$ python -q
>>> import numpy as np
>>> np.set_printoptions(suppress=True, linewidth=100)
>>> def rd(a):
...     return np.round(a, 2) + 0
... 
>>> A2 = np.array([[1, 1, 3], [2, 2, 1]])
>>> data = np.block([[np.zeros((2, 2)), A2], [A2.T, np.zeros((3, 3))]])
>>> data
array([[0., 0., 1., 1., 3.],
       [0., 0., 2., 2., 1.],
       [1., 2., 0., 0., 0.],
       [1., 2., 0., 0., 0.],
       [3., 1., 0., 0., 0.]])
>>> w, V = np.linalg.eigh(data)
>>> rd(np.linalg.eigvalsh(data @ data))
array([ 0.  ,  2.93,  2.93, 17.07, 17.07])
>>> rd(w.sum()), np.trace(data)
(np.float64(0.0), np.float64(0.0))
>>> (w > 1e-8).sum(), (w < -1e-8).sum()
(np.int64(2), np.int64(2))
>>> rd(V.T @ V)
array([[1., 0., 0., 0., 0.],
       [0., 1., 0., 0., 0.],
       [0., 0., 1., 0., 0.],
       [0., 0., 0., 1., 0.],
       [0., 0., 0., 0., 1.]])
>>> print(np.abs(V[:, -1]).round(6).argmax())
0
>>> rd(np.linalg.svd(data, compute_uv=False))
array([4.13, 4.13, 1.71, 1.71, 0.  ])
>>> np.linalg.matrix_rank(data, rtol=0.1)
np.int64(4)
>>> np.linalg.cond(data) > 100
np.True_
>>> rd(np.linalg.norm(data, 2) / np.linalg.norm(data))
np.float64(0.65)
>>> w, V = np.linalg.eigh(data)
>>> x = np.array([2, 1, 9, 8, 1])
>>> print((np.sign(V[:, -1].round(6)) == np.sign(V[0, -1].round(6))).astype(int))
[1 1 1 1 1]
>>> rk = np.linalg.matrix_rank(data)
>>> rk
np.int64(4)
>>> null = np.linalg.svd(data)[2][rk:].T
>>> rd(null[:, 0] / null[np.abs(null[:, 0]).round(6).argmax(), 0])
array([ 0.,  0.,  1., -1.,  0.])
>>> print([int(np.linalg.matrix_rank(np.delete(data, i, axis=0))) for i in range(5)])
[3, 3, 4, 4, 3]
>>> [int(np.linalg.matrix_rank(data[:i])) for i in range(1, len(data) + 1)]
[1, 2, 3, 3, 4]
>>> np.allclose(data @ data.T, data.T @ data)
True
>>> print(rd(np.sort(np.abs(np.linalg.eigvals(data)))))
[0.   1.71 1.71 4.13 4.13]
>>> rd(np.linalg.matrix_power(data, 4))
array([[170., 140.,   0.,   0.,   0.],
       [140., 130.,   0.,   0.,   0.],
       [  0.,   0.,  75.,  75., 100.],
       [  0.,   0.,  75.,  75., 100.],
       [  0.,   0., 100., 100., 150.]])
>>> (data + data.T) / 2
array([[0., 0., 1., 1., 3.],
       [0., 0., 2., 2., 1.],
       [1., 2., 0., 0., 0.],
       [1., 2., 0., 0., 0.],
       [3., 1., 0., 0., 0.]])
>>> rd(np.linalg.det(data))
np.float64(0.0)
>>> data @ data
array([[11.,  7.,  0.,  0.,  0.],
       [ 7.,  9.,  0.,  0.,  0.],
       [ 0.,  0.,  5.,  5.,  5.],
       [ 0.,  0.,  5.,  5.,  5.],
       [ 0.,  0.,  5.,  5., 10.]])
>>> arr = np.array([[0, 1, 0, 0, 0, 1, 1, 0],
...     [1, 0, 0, 1, 0, 0, 0, 0],
...     [0, 0, 0, 0, 0, 1, 0, 0],
...     [0, 1, 0, 0, 0, 0, 0, 0],
...     [0, 0, 0, 0, 0, 0, 0, 1],
...     [1, 0, 1, 0, 0, 0, 1, 0],
...     [1, 0, 0, 0, 0, 1, 0, 0],
...     [0, 0, 0, 0, 1, 0, 0, 0]])
>>> arr
array([[0, 1, 0, 0, 0, 1, 1, 0],
       [1, 0, 0, 1, 0, 0, 0, 0],
       [0, 0, 0, 0, 0, 1, 0, 0],
       [0, 1, 0, 0, 0, 0, 0, 0],
       [0, 0, 0, 0, 0, 0, 0, 1],
       [1, 0, 1, 0, 0, 0, 1, 0],
       [1, 0, 0, 0, 0, 1, 0, 0],
       [0, 0, 0, 0, 1, 0, 0, 0]])
>>> rng = np.random.default_rng(425)
>>> lab = rng.permutation(8)
>>> lab
array([3, 1, 6, 4, 0, 2, 7, 5])
>>> A2 = arr[lab][:, lab]
>>> np.allclose(A2, arr)
False
>>> A2
array([[0, 1, 0, 0, 0, 0, 0, 0],
       [1, 0, 0, 0, 1, 0, 0, 0],
       [0, 0, 0, 0, 1, 0, 0, 1],
       [0, 0, 0, 0, 0, 0, 1, 0],
       [0, 1, 1, 0, 0, 0, 0, 1],
       [0, 0, 0, 0, 0, 0, 0, 1],
       [0, 0, 0, 1, 0, 0, 0, 0],
       [0, 0, 1, 0, 1, 1, 0, 0]])
>>> x = np.array([3, -1, -2, -2, -2, -2, 3, 2])
>>> y = arr @ x
>>> y
array([ 0,  1, -2, -1,  2,  4,  1, -2])
>>> rd(np.linalg.solve(arr.T, arr[5]))
array([0., 0., 0., 0., 0., 1., 0., 0.])
>>> rd(np.linalg.solve(arr, -2 * y))
array([-6.,  2.,  4.,  4.,  4.,  4., -6., -4.])
>>> F = np.load("block3.npy")
>>> F
array([[1.  , 0.2 , 0.04, 0.01, 0.  , 0.  , 0.  ],
       [0.2 , 1.  , 0.2 , 0.04, 0.01, 0.  , 0.  ],
       [0.04, 0.2 , 1.  , 0.2 , 0.04, 0.01, 0.  ],
       [0.01, 0.04, 0.2 , 1.  , 0.2 , 0.04, 0.01],
       [0.  , 0.01, 0.04, 0.2 , 1.  , 0.2 , 0.04],
       [0.  , 0.  , 0.01, 0.04, 0.2 , 1.  , 0.2 ],
       [0.  , 0.  , 0.  , 0.01, 0.04, 0.2 , 1.  ]])
>>> Lm = np.linalg.cholesky(F)
>>> rd(Lm @ Lm.T)
array([[1.  , 0.2 , 0.04, 0.01, 0.  , 0.  , 0.  ],
       [0.2 , 1.  , 0.2 , 0.04, 0.01, 0.  , 0.  ],
       [0.04, 0.2 , 1.  , 0.2 , 0.04, 0.01, 0.  ],
       [0.01, 0.04, 0.2 , 1.  , 0.2 , 0.04, 0.01],
       [0.  , 0.01, 0.04, 0.2 , 1.  , 0.2 , 0.04],
       [0.  , 0.  , 0.01, 0.04, 0.2 , 1.  , 0.2 ],
       [0.  , 0.  , 0.  , 0.01, 0.04, 0.2 , 1.  ]])
>>> rd(Lm)
array([[1.  , 0.  , 0.  , 0.  , 0.  , 0.  , 0.  ],
       [0.2 , 0.98, 0.  , 0.  , 0.  , 0.  , 0.  ],
       [0.04, 0.2 , 0.98, 0.  , 0.  , 0.  , 0.  ],
       [0.01, 0.04, 0.2 , 0.98, 0.  , 0.  , 0.  ],
       [0.  , 0.01, 0.04, 0.2 , 0.98, 0.  , 0.  ],
       [0.  , 0.  , 0.01, 0.04, 0.2 , 0.98, 0.  ],
       [0.  , 0.  , 0.  , 0.01, 0.04, 0.2 , 0.98]])
>>> r0, v = Lm[1], Lm[2]
>>> print(r0 @ v)
0.2
>>> pr = (r0 @ v) / (r0 @ r0) * r0
>>> rd(pr)
array([0.04, 0.2 , 0.  , 0.  , 0.  , 0.  , 0.  ])
>>> rd(v - pr)
array([0.  , 0.  , 0.98, 0.  , 0.  , 0.  , 0.  ])
>>> r0 = np.array([2, 1, 1, -2, 1, 1, 0])
>>> A2 = F + np.outer(r0, np.eye(7)[5])
>>> np.linalg.matrix_rank(A2 - F)
np.int64(1)
>>> A2
array([[ 1.  ,  0.2 ,  0.04,  0.01,  0.  ,  2.  ,  0.  ],
       [ 0.2 ,  1.  ,  0.2 ,  0.04,  0.01,  1.  ,  0.  ],
       [ 0.04,  0.2 ,  1.  ,  0.2 ,  0.04,  1.01,  0.  ],
       [ 0.01,  0.04,  0.2 ,  1.  ,  0.2 , -1.96,  0.01],
       [ 0.  ,  0.01,  0.04,  0.2 ,  1.  ,  1.2 ,  0.04],
       [ 0.  ,  0.  ,  0.01,  0.04,  0.2 ,  2.  ,  0.2 ],
       [ 0.  ,  0.  ,  0.  ,  0.01,  0.04,  0.2 ,  1.  ]])
>>> rd(np.linalg.det(A2) / np.linalg.det(F)), rd(1 + np.linalg.solve(F, r0)[5])
(np.float64(1.87), np.float64(1.87))
>>> r0 = np.array([3, 0, 2])
>>> rd(np.convolve(F[6], r0))
array([0.  , 0.  , 0.  , 0.03, 0.12, 0.62, 3.08, 0.4 , 2.  ])
>>> rd(np.correlate(F[6], F[0], "full"))
array([0.  , 0.  , 0.  , 0.  , 0.  , 0.  , 0.  , 0.  , 0.01, 0.04, 0.12, 0.4 , 1.  ])
>>> rd(np.array([np.convolve(row, r0, "same") for row in F]))
array([[0.6 , 2.12, 0.43, 0.08, 0.02, 0.  , 0.  ],
       [3.  , 1.  , 2.12, 0.43, 0.08, 0.02, 0.  ],
       [0.6 , 3.08, 1.  , 2.12, 0.43, 0.08, 0.02],
       [0.12, 0.62, 3.08, 1.  , 2.12, 0.43, 0.08],
       [0.03, 0.12, 0.62, 3.08, 1.  , 2.12, 0.4 ],
       [0.  , 0.03, 0.12, 0.62, 3.08, 1.  , 2.  ],
       [0.  , 0.  , 0.03, 0.12, 0.62, 3.08, 0.4 ]])
>>> print(np.cross(F[6, :3], F[0, :3]))
[0. 0. 0.]
>>> w, V = np.linalg.eigh(F)
>>> x = np.array([2, -8, 0, 0, -2, 9, -5])
>>> rd(x @ F @ x)
np.float64(147.52)
>>> rd(V * np.abs(w) @ V.T)
array([[1.  , 0.2 , 0.04, 0.01, 0.  , 0.  , 0.  ],
       [0.2 , 1.  , 0.2 , 0.04, 0.01, 0.  , 0.  ],
       [0.04, 0.2 , 1.  , 0.2 , 0.04, 0.01, 0.  ],
       [0.01, 0.04, 0.2 , 1.  , 0.2 , 0.04, 0.01],
       [0.  , 0.01, 0.04, 0.2 , 1.  , 0.2 , 0.04],
       [0.  , 0.  , 0.01, 0.04, 0.2 , 1.  , 0.2 ],
       [0.  , 0.  , 0.  , 0.01, 0.04, 0.2 , 1.  ]])
>>> (np.sign(V[:, -1].round(6)) == np.sign(V[0, -1].round(6))).astype(int)
array([1, 1, 1, 1, 1, 1, 1])
>>> rd(V * np.sqrt(w) @ V.T)
array([[0.99, 0.1 , 0.01, 0.  , 0.  , 0.  , 0.  ],
       [0.1 , 0.99, 0.1 , 0.01, 0.  , 0.  , 0.  ],
       [0.01, 0.1 , 0.99, 0.1 , 0.01, 0.  , 0.  ],
       [0.  , 0.01, 0.1 , 0.99, 0.1 , 0.01, 0.  ],
       [0.  , 0.  , 0.01, 0.1 , 0.99, 0.1 , 0.01],
       [0.  , 0.  , 0.  , 0.01, 0.1 , 0.99, 0.1 ],
       [0.  , 0.  , 0.  , 0.  , 0.01, 0.1 , 0.99]])
>>> J = np.loadtxt("case18.csv", delimiter=",")
>>> J
array([[1., 2., 0., 0., 0., 0.],
       [1., 2., 0., 0., 0., 0.],
       [2., 0., 0., 0., 0., 0.],
       [0., 0., 1., 2., 0., 0.],
       [0., 0., 1., 2., 0., 0.],
       [0., 0., 2., 0., 0., 0.],
       [0., 0., 0., 0., 1., 2.],
       [0., 0., 0., 0., 1., 2.],
       [0., 0., 0., 0., 2., 0.]])
>>> W1 = np.array([[3, 0, 1], [1, 2, 2], [2, 1, 0], [1, 2, 0], [3, 1, 1], [0, 0, 0]])
>>> c = np.array([0, -1, -1])
>>> act = np.maximum(J @ W1 + c, 0)
>>> rd((act > 0).mean(axis=0))
array([1.  , 0.67, 0.44])
>>> Z = np.array([[9, 5, 6], [2, 2, 9], [6, 5, 5]])
>>> W1 @ Z
array([[33, 20, 23],
       [25, 19, 34],
       [20, 12, 21],
       [13,  9, 24],
       [35, 22, 32],
       [ 0,  0,  0]])
>>> act @ Z
array([[75., 51., 77.],
       [75., 51., 77.],
       [60., 35., 41.],
       [44., 28., 60.],
       [44., 28., 60.],
       [38., 22., 33.],
       [27., 15., 18.],
       [27., 15., 18.],
       [62., 37., 50.]])
